$ python3 -q
>>> import numpy as np
>>> np.set_printoptions(precision=2, suppress=True, linewidth=160)
>>> M = np.load("run17.npy")
>>> M
array([[ 4,  4,  4,  4,  4],
       [ 4,  8,  8,  8,  8],
       [ 4,  8, 12, 12, 12],
       [ 4,  8, 12, 16, 16],
       [ 4,  8, 12, 16, 20]])
>>> t3 = np.stack([M, -2 * M, M[::-1]])
>>> np.linalg.matrix_rank(t3.reshape(3, -1))
np.int64(2)
>>> np.einsum("bij,cij->bc", t3, t3)
array([[ 2480, -4960,  1856],
       [-4960,  9920, -3712],
       [ 1856, -3712,  2480]])
>>> np.linalg.det(t3)
array([  1024., -32768.,   1024.])
>>> x0 = np.ones(5)
>>> for _ in range(4):
...     x0 = M @ x0
...     x0 /= np.linalg.norm(x0)
...     print(round(x0 @ M @ x0, 2))
... 
49.31
49.37
49.37
49.37
>>> np.round(np.linalg.eigvalsh(M)[-1], 2)
np.float64(49.37)
>>> w, V = np.linalg.eigh(M)
>>> x0 = np.array([1, 1, 0, 0, 3])
>>> np.linalg.eigvalsh(M[1:, 1:])
array([ 1.16,  1.86,  4.96, 48.03])
>>> V * np.abs(w) @ V.T
array([[ 4.,  4.,  4.,  4.,  4.],
       [ 4.,  8.,  8.,  8.,  8.],
       [ 4.,  8., 12., 12., 12.],
       [ 4.,  8., 12., 16., 16.],
       [ 4.,  8., 12., 16., 20.]])
>>> W0 = np.load("test13.npy")
>>> W0
array([[ 0.96,  0.1 ,  0.01,  0.11, -0.09,  0.07,  0.06],
       [ 0.1 ,  0.74, -0.03, -0.28,  0.22, -0.18, -0.15],
       [ 0.01, -0.03,  1.  , -0.04,  0.03, -0.02, -0.02],
       [ 0.11, -0.28, -0.04,  0.7 ,  0.24, -0.19, -0.16],
       [-0.09,  0.22,  0.03,  0.24,  0.81,  0.15,  0.13],
       [ 0.07, -0.18, -0.02, -0.19,  0.15,  0.88, -0.1 ],
       [ 0.06, -0.15, -0.02, -0.16,  0.13, -0.1 ,  0.91]])
>>> np.round(np.linalg.norm(W0, 2) / np.linalg.norm(W0), 2)
np.float64(0.41)
>>> np.linalg.matrix_rank(W0, rtol=0.1)
np.int64(6)
>>> np.linalg.cond(W0) > 100
np.True_
>>> [round(float(x), 2) for x in np.linalg.svd(W0, compute_uv=False)[:3]]
[1.0, 1.0, 1.0]
>>> U, sigma, vt = np.linalg.svd(W0)
>>> V = vt[:(sigma > 1e-8).sum()]
>>> rng = np.random.default_rng(853599)
>>> x0 = W0[1] + 5 * W0[3] + rng.integers(2) * np.eye(7)[5]
>>> x0
array([ 0.65, -0.65, -0.22,  3.21,  1.41, -1.13, -0.97])
>>> np.round(np.linalg.norm(x0 - V.T @ V @ x0), 2)
np.float64(0.0)
>>> np.linalg.matrix_rank(np.vstack([W0, x0]))
np.int64(6)
>>> V.T @ V
array([[ 0.96,  0.1 ,  0.01,  0.11, -0.09,  0.07,  0.06],
       [ 0.1 ,  0.74, -0.03, -0.28,  0.22, -0.18, -0.15],
       [ 0.01, -0.03,  1.  , -0.04,  0.03, -0.02, -0.02],
       [ 0.11, -0.28, -0.04,  0.7 ,  0.24, -0.19, -0.16],
       [-0.09,  0.22,  0.03,  0.24,  0.81,  0.15,  0.13],
       [ 0.07, -0.18, -0.02, -0.19,  0.15,  0.88, -0.1 ],
       [ 0.06, -0.15, -0.02, -0.16,  0.13, -0.1 ,  0.91]])
>>> F = np.loadtxt("arr.csv", delimiter=",")
>>> F
array([[2., 1., 0., 0., 0., 0.],
       [1., 0., 0., 0., 0., 0.],
       [1., 1., 0., 0., 0., 0.],
       [0., 0., 2., 1., 0., 0.],
       [0., 0., 1., 0., 0., 0.],
       [0., 0., 1., 1., 0., 0.],
       [0., 0., 0., 0., 2., 1.],
       [0., 0., 0., 0., 1., 0.],
       [0., 0., 0., 0., 1., 1.]])
>>> x0 = np.array([4, 2, 1, -3, 2, 3])
>>> y = F @ x0
>>> np.linalg.lstsq(F, y)[0]
array([ 4.,  2.,  1., -3.,  2.,  3.])
>>> y = y + 0.1 * rng.normal(size=9)
>>> y
array([ 9.93,  4.  ,  6.04, -1.17,  1.12, -1.69,  7.25,  2.06,  4.87])
>>> beta, *_ = np.linalg.lstsq(F, y)
>>> np.round(np.linalg.norm(y - F @ beta), 2)
np.float64(0.4)
>>> beta.round()
array([ 4.,  2.,  1., -3.,  2.,  3.])
>>> beta
array([ 3.96,  2.04,  0.92, -2.81,  2.16,  2.81])
>>> round(float(np.linalg.norm(F)), 2)
4.9
>>> np.linalg.matrix_rank(F)
np.int64(6)
>>> F.sum(axis=1)
array([3., 1., 2., 3., 1., 2., 3., 1., 2.])
>>> np.diff(F, axis=0)
array([[-1., -1.,  0.,  0.,  0.,  0.],
       [ 0.,  1.,  0.,  0.,  0.,  0.],
       [-1., -1.,  2.,  1.,  0.,  0.],
       [ 0.,  0., -1., -1.,  0.,  0.],
       [ 0.,  0.,  0.,  1.,  0.,  0.],
       [ 0.,  0., -1., -1.,  2.,  1.],
       [ 0.,  0.,  0.,  0., -1., -1.],
       [ 0.,  0.,  0.,  0.,  0.,  1.]])
>>> np.unravel_index(np.abs(F).argmax(), F.shape)
(np.int64(0), np.int64(0))
>>> F.mean(axis=0)
array([0.44, 0.22, 0.44, 0.22, 0.44, 0.22])
>>> np.abs(F).max()
np.float64(2.0)
>>> F.shape
(9, 6)
>>> m1 = np.array([[3.0, 1.0, 1.0, 1.0, 1.0, 1.0, 1.0],
...     [1.0, 3.0, 1.0, 1.0, 1.0, 1.0, 1.0],
...     [1.0, 1.0, 3.0, 1.0, 1.0, 1.0, 1.0],
...     [1.0, 1.0, 1.0, 3.0, 1.0, 1.0, 1.0],
...     [1.0, 1.0, 1.0, 1.0, 3.0, 1.0, 1.0],
...     [1.0, 1.0, 1.0, 1.0, 1.0, 3.0, 1.0],
...     [1.0, 1.0, 1.0, 1.0, 1.0, 1.0, 3.0]])
>>> m1 @ np.ones(7)
array([9., 9., 9., 9., 9., 9., 9.])
>>> np.allclose(m1 @ m1.T, m1.T @ m1)
True
>>> m1 @ (-1.0) ** np.arange(7)
array([ 3., -1.,  3., -1.,  3., -1.,  3.])
>>> x0 = np.array([1, 4, 3, 4, -3, 5, -5])
>>> y = m1 @ x0
>>> y
array([11., 17., 15., 17.,  3., 19., -1.])
>>> np.round(np.linalg.solve(m1, m1[:, 5]), 2) + 0
array([0., 0., 0., 0., 0., 1., 0.])
>>> np.linalg.solve(m1, y)
array([ 1.,  4.,  3.,  4., -3.,  5., -5.])
>>> np.linalg.solve(m1, y + m1[:, 2])
array([ 1.,  4.,  4.,  4., -3.,  5., -5.])
>>> np.round(np.linalg.solve(m1.T, m1[1]), 2) + 0
array([0., 1., 0., 0., 0., 0., 0.])
>>> np.linalg.solve(m1, 3 * y)
array([  3.,  12.,   9.,  12.,  -9.,  15., -15.])
>>> E = np.array([[0, 1, 0, 1, 0, 1],
...     [-2, 3, -2, 3, -2, 3],
...     [0, 3, 0, 3, 0, 3],
...     [0, 1, 0, 1, 0, 1],
...     [-2, 3, -2, 3, -2, 3],
...     [0, 3, 0, 3, 0, 3]])
>>> r = np.linalg.matrix_rank(E)
>>> r
np.int64(2)
>>> ns = np.linalg.svd(E)[2][r:].T
>>> [int(np.linalg.matrix_rank(E[:i])) for i in range(1, len(E) + 1)]
[1, 2, 2, 2, 2, 2]
>>> np.allclose(E @ ns, 0)
True
>>> np.round(ns @ ns.T, 2) + 0
array([[ 0.67,  0.  , -0.33,  0.  , -0.33,  0.  ],
       [ 0.  ,  0.67,  0.  , -0.33,  0.  , -0.33],
       [-0.33,  0.  ,  0.67,  0.  , -0.33,  0.  ],
       [ 0.  , -0.33,  0.  ,  0.67,  0.  , -0.33],
       [-0.33,  0.  , -0.33,  0.  ,  0.67,  0.  ],
       [ 0.  , -0.33,  0.  , -0.33,  0.  ,  0.67]])
>>> [int(np.linalg.matrix_rank(np.delete(E, i, axis=0))) for i in range(6)]
[2, 2, 2, 2, 2, 2]
>>> np.round(E @ ns, 2) + 0
array([[0., 0., 0., 0.],
       [0., 0., 0., 0.],
       [0., 0., 0., 0.],
       [0., 0., 0., 0.],
       [0., 0., 0., 0.],
       [0., 0., 0., 0.]])
>>> data = np.loadtxt("w.csv", delimiter=",")
>>> data.round(2) + 0
array([[ 3.06, -2.09,  1.  ],
       [ 0.51,  1.74,  1.  ],
       [ 2.69, -1.54,  1.  ],
       [-1.57,  4.85,  1.  ],
       [ 2.55, -1.32,  1.  ],
       [ 4.71, -4.56,  1.  ],
       [-1.2 ,  4.3 ,  1.  ],
       [-0.1 ,  2.66,  1.  ],
       [ 1.67,  0.  ,  1.  ],
       [ 1.08,  0.89,  1.  ],
       [-2.04,  5.56,  1.  ],
       [ 1.71, -0.07,  1.  ],
       [ 2.47, -1.2 ,  1.  ],
       [ 1.16,  0.75,  1.  ],
       [ 2.48, -1.21,  1.  ],
       [ 0.24,  2.14,  1.  ],
       [ 3.38, -2.58,  1.  ],
       [ 1.23,  0.65,  1.  ],
       [ 3.16, -2.25,  1.  ],
       [ 0.88,  1.18,  1.  ],
       [ 0.1 ,  2.35,  1.  ],
       [ 1.75, -0.13,  1.  ],
       [ 0.47,  1.8 ,  1.  ],
       [-0.93,  3.89,  1.  ],
       [ 2.53, -1.3 ,  1.  ],
       [ 1.07,  0.89,  1.  ],
       [-3.53,  7.8 ,  1.  ],
       [ 0.04,  2.45,  1.  ],
       [ 1.14,  0.78,  1.  ],
       [-0.19,  2.79,  1.  ]])
>>> np.linalg.lstsq(data[:-1].T, data[-1])[2]
np.int32(2)
>>> np.allclose(data[:-1].T @ np.linalg.lstsq(data[:-1].T, data[-1])[0], data[-1])
True
>>> np.unique(data.round(6), axis=0).shape
(30, 3)
>>> np.abs(np.diag(np.linalg.qr(data)[1])) > 1e-9
array([ True,  True, False])
>>> np.round(data @ np.linalg.pinv(data) @ data, 2) + 0
array([[ 3.06, -2.09,  1.  ],
       [ 0.51,  1.74,  1.  ],
       [ 2.69, -1.54,  1.  ],
       [-1.57,  4.85,  1.  ],
       [ 2.55, -1.32,  1.  ],
       [ 4.71, -4.56,  1.  ],
       [-1.2 ,  4.3 ,  1.  ],
       [-0.1 ,  2.66,  1.  ],
       [ 1.67,  0.  ,  1.  ],
       [ 1.08,  0.89,  1.  ],
       [-2.04,  5.56,  1.  ],
       [ 1.71, -0.07,  1.  ],
       [ 2.47, -1.2 ,  1.  ],
       [ 1.16,  0.75,  1.  ],
       [ 2.48, -1.21,  1.  ],
       [ 0.24,  2.14,  1.  ],
       [ 3.38, -2.58,  1.  ],
       [ 1.23,  0.65,  1.  ],
       [ 3.16, -2.25,  1.  ],
       [ 0.88,  1.18,  1.  ],
       [ 0.1 ,  2.35,  1.  ],
       [ 1.75, -0.13,  1.  ],
       [ 0.47,  1.8 ,  1.  ],
       [-0.93,  3.89,  1.  ],
       [ 2.53, -1.3 ,  1.  ],
       [ 1.07,  0.89,  1.  ],
       [-3.53,  7.8 ,  1.  ],
       [ 0.04,  2.45,  1.  ],
       [ 1.14,  0.78,  1.  ],
       [-0.19,  2.79,  1.  ]])
>>> np.round(np.linalg.norm(E, 2) / np.linalg.norm(E), 2)
np.float64(0.96)
>>> np.linalg.matrix_rank(E, rtol=0.1)
np.int64(2)
>>> [round(float(x), 2) for x in np.linalg.svd(E, compute_uv=False)[:3]]
[11.25, 3.37, 0.0]
>>> np.argsort(-np.linalg.norm(E, axis=0).round(6), kind="stable")[:3]
array([1, 3, 5])
>>> mat = np.array([[5, 2, 3], [5, 2, 0], [4, 5, 3]])
>>> mat
array([[5, 2, 3],
       [5, 2, 0],
       [4, 5, 3]])
>>> W = np.array([[2, 0, 1, 2, 3, 0], [3, 0, 1, 3, 0, 2], [3, 0, 0, 0, 3, 2]])
>>> beta = np.array([-1, 5, -5, 5, -1, 5])
>>> act = np.maximum(mat @ W + beta, 0)
>>> np.linalg.matrix_rank(act)
np.int64(3)
>>> (act > 0).mean(axis=0)
array([1., 1., 1., 1., 1., 1.])
>>> cent = np.array([[1, 1], [-3, 0], [1, -3], [1, 2], [0, 0], [2, -1]])
>>> W @ cent
array([[ 5,  3],
       [11,  4],
       [ 7,  1]])
>>> (act @ cent).round(6).argmax(axis=1)
array([0, 1, 0])
>>> act @ cent
array([[62, 45],
       [41, 42],
       [90, 54]])
>>> B = np.linalg.inv(mat)
>>> np.round(np.linalg.inv(B), 2) + 0
array([[5., 2., 3.],
       [5., 2., 0.],
       [4., 5., 3.]])
>>> np.linalg.det(mat) * B
array([[  6.,   9.,  -6.],
       [-15.,   3.,  15.],
       [ 17., -17.,  -0.]])
>>> round(float(np.linalg.slogdet(mat)[0]), 2)
1.0
>>> round(float(np.linalg.cond(mat)), 2)
5.84
>>> (np.abs(B) > 1e-9).astype(int)
array([[1, 1, 1],
       [1, 1, 1],
       [1, 1, 0]])
>>> X = np.load("m.npy")
>>> X
array([[ 71., -38., -29.,  19.],
       [ 27., -14.,  -9.,   9.],
       [ 80., -40., -36.,  20.],
       [-94.,  56.,  38., -24.]])
>>> U, sigma, vt = np.linalg.svd(X, full_matrices=False)
>>> np.abs(vt[0])
array([0.81, 0.44, 0.34, 0.21])
>>> np.allclose(U * sigma @ vt, X)
True
>>> np.cumsum(sigma ** 2) / np.sum(sigma ** 2)
array([1., 1., 1., 1.])
>>> sigma
array([180.03,   6.29,   3.43,   0.12])
>>> U.shape, sigma.shape, vt.shape
((4, 4), (4,), (4, 4))
>>> np.abs(U[:, 0]).round(6).argmax()
np.int64(3)
>>> proj = np.triu(np.array([[0, 0, 3, 2], [3, 1, 3, 2], [0, 1, 3, 2], [-3, 0, -1, 2]]), 1) + np.eye(4)
>>> B = proj @ X @ np.linalg.inv(proj)
>>> proj @ X - X @ proj
array([[  52.,   -8., -131.,    4.],
       [  52.,   -8.,  -71.,    4.],
       [-188.,  112.,  -44.,  -56.],
       [   0.,    0.,  114.,    0.]])
>>> np.trace(B), np.trace(X)
(np.float64(-3.0), np.float64(-3.0))
>>> np.poly(B)
array([  1.,   3., -42., -64., 480.])
>>> lab = rng.permutation(4)
>>> lab
array([1, 0, 3, 2])
>>> B = X[lab][:, lab]
>>> np.sort(np.abs(np.linalg.eigvals(B)))
array([4., 4., 5., 6.])
>>> np.diag(B)
array([-14.,  71., -24., -36.])
>>> B
array([[-14.,  27.,   9.,  -9.],
       [-38.,  71.,  19., -29.],
       [ 56., -94., -24.,  38.],
       [-40.,  80.,  20., -36.]])
>>> round(float(np.linalg.det(B)), 2), np.round(np.linalg.det(X[lab]), 2)
(480.0, np.float64(480.0))
